In [1]: import numpy as np

In [2]: from numpy import linalg as LA

In [3]: np.set_printoptions(precision=2, suppress=True, linewidth=100)

In [4]: M2 = np.array([[2], [0], [-1], [-2]])

In [5]: W2 = np.array([[-2, 1, 3, 3, -1, 2]])

In [6]: K = M2 @ W2

In [7]: print(K)
[[-4  2  6  6 -2  4]
 [ 0  0  0  0  0  0]
 [ 2 -1 -3 -3  1 -2]
 [ 4 -2 -6 -6  2 -4]]

In [8]: left, sig, VT = LA.svd(K)

In [9]: V = VT[:(sig > 1e-8).sum()]

In [10]: rng = np.random.default_rng(1468)

In [11]: vec = K[0] + 3 * K[2] + rng.integers(2) * np.eye(6)[3]

In [12]: print(vec)
[ 2. -1. -3. -2.  1. -2.]

In [13]: print(V.T @ V)
[[ 0.14 -0.07 -0.21 -0.21  0.07 -0.14]
 [-0.07  0.04  0.11  0.11 -0.04  0.07]
 [-0.21  0.11  0.32  0.32 -0.11  0.21]
 [-0.21  0.11  0.32  0.32 -0.11  0.21]
 [ 0.07 -0.04 -0.11 -0.11  0.04 -0.07]
 [-0.14  0.07  0.21  0.21 -0.07  0.14]]

In [14]: print(LA.matrix_rank(np.vstack([K, vec])))
2

In [15]: print(round(LA.norm(vec - V.T @ V @ vec), 2))
0.82

In [16]: left, sig, VT = LA.svd(K)

In [17]: print(sig.round(2) + 0)
[15.87  0.    0.    0.  ]

In [18]: print(np.argmax(sig[:-1] / (sig[1:] + 1e-6)) + 1)
1

In [19]: M2 = left[:, :1] @ np.diag(sig[:1]) @ VT[:1]

In [20]: print(round(LA.norm(K - M2, 2), 2), round(sig[1], 2))
0.0 0.0

In [21]: r = LA.matrix_rank(K)

In [22]: print(r)
1

In [23]: ns = LA.svd(K)[2][r:].T

In [24]: print([int(LA.matrix_rank(K[:, :j + 1])) for j in range(6)])
[1, 1, 1, 1, 1, 1]

In [25]: E = np.array([[1, 0, 0, 0, 0],
    ...:     [0, 0, 0, 0, 0],
    ...:     [0, 0, 0, 0, 0],
    ...:     [0, 0, 0, 1, 0],
    ...:     [0, 0, 0, 0, 0]])

In [26]: r = LA.matrix_rank(E)

In [27]: print(r)
2

In [28]: ns = LA.svd(E)[2][r:].T

In [29]: print(E @ ns)
[[0. 0. 0.]
 [0. 0. 0.]
 [0. 0. 0.]
 [0. 0. 0.]
 [0. 0. 0.]]

In [30]: print([int(LA.matrix_rank(E[:, :j + 1])) for j in range(5)])
[1, 1, 1, 2, 2]

In [31]: print(ns.shape)
(5, 3)

In [32]: print([int(LA.matrix_rank(E[:i])) for i in range(1, len(E) + 1)])
[1, 1, 1, 2, 2]

In [33]: print(LA.matrix_power(E, 4))
[[1 0 0 0 0]
 [0 0 0 0 0]
 [0 0 0 0 0]
 [0 0 0 1 0]
 [0 0 0 0 0]]

In [34]: print(round(float(np.abs(LA.eigvals(E)).max()), 2))
1.0

In [35]: print(np.sort(np.abs(LA.eigvals(E))))
[0. 0. 0. 1. 1.]

In [36]: print(np.trace(E))
2

In [37]: print(np.allclose(E, E.T))
True

In [38]: E.inv()
---------------------------------------------------------------------------
AttributeError                            Traceback (most recent call last)
Cell In[38], line 1
----> 1 E.inv()

AttributeError: 'numpy.ndarray' object has no attribute 'inv'
